$ ipython --no-banner

In [1]: import numpy as np

In [2]: import numpy.linalg as la

In [3]: np.set_printoptions(suppress=True, linewidth=200)

In [4]: rnd = lambda a: np.round(a, 3) + 0

In [5]: data = np.load("a.npy")

In [6]: print(data)
[[-1  0  1  2]
 [ 3  4  5  6]
 [ 7  8  9 10]
 [11 12 13 14]]

In [7]: T = np.stack([data, 2 * data, data[::-1]])

In [8]: print((T @ data.T).shape)
(3, 4, 4)

In [9]: print(np.einsum("bij,cij->bc", T, T))
[[1016 2032  376]
 [2032 4064  752]
 [ 376  752 1016]]

In [10]: print((data + data.T) / 2)
[[-1.   1.5  4.   6.5]
 [ 1.5  4.   6.5  9. ]
 [ 4.   6.5  9.  11.5]
 [ 6.5  9.  11.5 14. ]]

In [11]: print(rnd(la.det(data)))
0.0

In [12]: print(data @ data)
[[ 30  32  34  36]
 [110 128 146 164]
 [190 224 258 292]
 [270 320 370 420]]

In [13]: print(la.matrix_power(data, 4))
[[ 20600  24192  27784  31376]
 [ 89400 105088 120776 136464]
 [158200 185984 213768 241552]
 [227000 266880 306760 346640]]

In [14]: print(np.allclose(data, data.T))
False

In [15]: w1 = np.array([[3, 8], [7, 2], [5, 0], [5, 2]])

In [16]: coef = np.array([0, 2])

In [17]: H = np.maximum(data @ w1 + coef, 0)

In [18]: print(la.matrix_rank(H))
2

In [19]: print((H > 0).mean(axis=0))
[1.   0.75]

In [20]: Z = np.array([[-2, 1, -3], [4, -3, 3]])

In [21]: print(H @ Z)
[[ -24   12  -36]
 [   0  -46 -138]
 [  32 -110 -234]
 [  64 -174 -330]]

In [22]: O, _ = la.qr(np.array([[0.5, -0.5, -0.6], [0.0, 0.2, -0.4], [-0.7, 0.1, -0.5]]))

In [23]: X = 4 * O

In [24]: print(rnd(X))
[[-2.325  2.824  1.619]
 [ 0.    -1.99   3.47 ]
 [ 3.255  2.017  1.157]]

In [25]: Y = la.inv(X)

In [26]: print(rnd(Y))
[[-0.145  0.     0.203]
 [ 0.176 -0.124  0.126]
 [ 0.101  0.217  0.072]]

In [27]: print((np.abs(Y) > 1e-9).astype(int))
[[1 0 1]
 [1 1 1]
 [1 1 1]]

In [28]: print(rnd(la.cond(X)))
1.0

In [29]: print(rnd(la.det(X) * Y))
[[-9.3    0.    13.02 ]
 [11.294 -7.96   8.067]
 [ 6.477 13.88   4.627]]

In [30]: print(rnd(la.inv(Y)))
[[-2.325  2.824  1.619]
 [ 0.    -1.99   3.47 ]
 [ 3.255  2.017  1.157]]

In [31]: print(rnd(la.slogdet(X)[0]))
1.0

In [32]: P = np.triu(np.array([[3, 2, 2], [5, 4, -5], [-1, -4, 1]]), 1) + np.eye(3)

In [33]: Y = P @ X @ la.inv(P)

In [34]: print(rnd(np.trace(Y)), rnd(np.trace(X)))
-3.158 -3.158

In [35]: f = np.array([0, -1, 3])

In [36]: Y = X + np.outer(f, np.eye(3)[2])

In [37]: print(rnd(la.det(Y) / la.det(X)), rnd(1 + la.solve(X, f)[2]))
1.0 1.0

In [38]: print(la.matrix_rank(Y - X))
1

In [39]: T = np.stack([X, 5 * X, X[::-1]])

In [40]: print(rnd(la.det(T)))
[  64. 8000.  -64.]

In [41]: print(rnd(T.sum(axis=0)))
[[-10.695  18.958  10.872]
 [  0.    -13.93   24.289]
 [ 17.205  14.925   8.559]]

In [42]: print(T.shape)
(3, 3, 3)

In [43]: f = np.array([2, -2])

In [44]: print(rnd(np.convolve(X[0], f)))
[-4.65  10.297 -2.409 -3.239]

In [45]: print(rnd(np.array([np.convolve(row, f, "same") for row in X])))
[[-4.65  10.297 -2.409]
 [ 0.    -3.98  10.92 ]
 [ 6.51  -2.476 -1.72 ]]

In [46]: F = np.loadtxt("out14.csv", delimiter=",")

In [47]: print(rnd(F))
[[ 0.379 -0.379 -0.303]
 [-0.379  0.379  0.303]
 [-0.303  0.303  0.242]]

In [48]: Y = F / np.sqrt((F ** 2).mean(axis=1, keepdims=True))

In [49]: print(la.matrix_rank(F - F.mean(axis=1, keepdims=True)))
1

In [50]: print(rnd(la.norm(Y, axis=1)))
[1.732 1.732 1.732]

In [51]: print(la.matrix_rank(Y) == la.matrix_rank(F))
True

In [52]: print(rnd(F - F.mean(axis=1, keepdims=True)))
[[ 0.48  -0.278 -0.202]
 [-0.48   0.278  0.202]
 [-0.384  0.222  0.162]]

In [53]: print(rnd(Y[2]))
[-1.066  1.066  0.853]

In [54]: print(np.einsum("ij,ji->", F, F))
1.0

In [55]: print(rnd(np.poly(F)))
[ 1. -1.  0.  0.]

In [56]: Uu, sig, VT = la.svd(F)

In [57]: print(np.argmax(sig[:-1] / (sig[1:] + 1e-6)) + 1)
1

In [58]: Y = Uu[:, :1] @ np.diag(sig[:1]) @ VT[:1]

In [59]: print(rnd(la.norm(F - Y, 2)), rnd(sig[1]))
0.0 0.0

In [60]: print(rnd(np.abs(F - Y).max()))
0.0

In [61]: E = np.loadtxt("data.csv", delimiter=",")

In [62]: print(E)
[[-5. -5.  1.]
 [ 0. -2.  0.]
 [ 0.  0.  5.]]

In [63]: w, vecs = la.eig(E)

In [64]: print(E @ vecs[:, 0] - w[0] * vecs[:, 0])
[0. 0. 0.]

In [65]: print(w)
[-5. -2.  5.]

In [66]: print(rnd(np.sort(la.eigvals(E.T))))
[-5. -2.  5.]

In [67]: print(rnd(np.sort(la.eigvals(E @ E))))
[ 4. 25. 25.]

In [68]: O, r_ = la.qr(E)

In [69]: print(O.T @ O)
[[1. 0. 0.]
 [0. 1. 0.]
 [0. 0. 1.]]

In [70]: print(O.shape, r_.shape)
(3, 3) (3, 3)

In [71]: print(np.abs(np.diag(r_)))
[5. 2. 5.]

In [72]: print(O)
[[ 1.  0.  0.]
 [-0.  1.  0.]
 [-0. -0.  1.]]

In [73]: print(np.allclose(r_.T @ r_, E.T @ E))
True

In [74]: print(np.trace(O @ O.T))
3.0

In [75]: Y = la.invert(E)
Traceback (most recent call last):
  Cell In[75], line 1
    Y = la.invert(E)
AttributeError: module 'numpy.linalg' has no attribute 'invert'


In [76]: Y = la.inv(E)

In [77]: print(rnd(la.det(E) * Y))
[[-10.  25.   2.]
 [  0. -25.   0.]
 [  0.   0.  10.]]

In [78]: print(rnd(Y))
[[-0.2   0.5   0.04]
 [ 0.   -0.5   0.  ]
 [ 0.    0.    0.2 ]]

In [79]: print([int(la.matrix_rank(la.matrix_power(E, p))) for p in range(1, 4)])
[3, 3, 3]

In [80]: print(np.prod(np.diag(E)), rnd(la.det(E)))
50.0 50.0

In [81]: rng = np.random.default_rng(812992)

In [82]: idx = rng.permutation(3)

In [83]: print(idx)
[1 2 0]

In [84]: Y = E[idx][:, idx]

In [85]: print(Y)
[[-2.  0.  0.]
 [ 0.  5.  0.]
 [-5.  1. -5.]]

In [86]: feats = np.array([[0, 0, 1, 0], [1, 0, 0, 0], [0, 1, 0, 0], [0, 0, 0, 1]])

In [87]: x0 = np.array([3, 1, 0, 1])

In [88]: h1 = np.maximum(feats @ x0, 0)

In [89]: print(np.flatnonzero(h1 > 1e-9))
[1 2 3]

In [90]: print(feats.T @ h1)
[3 1 0 1]

In [91]: print(rnd(np.tanh(feats @ x0)))
[0.    0.995 0.762 0.762]
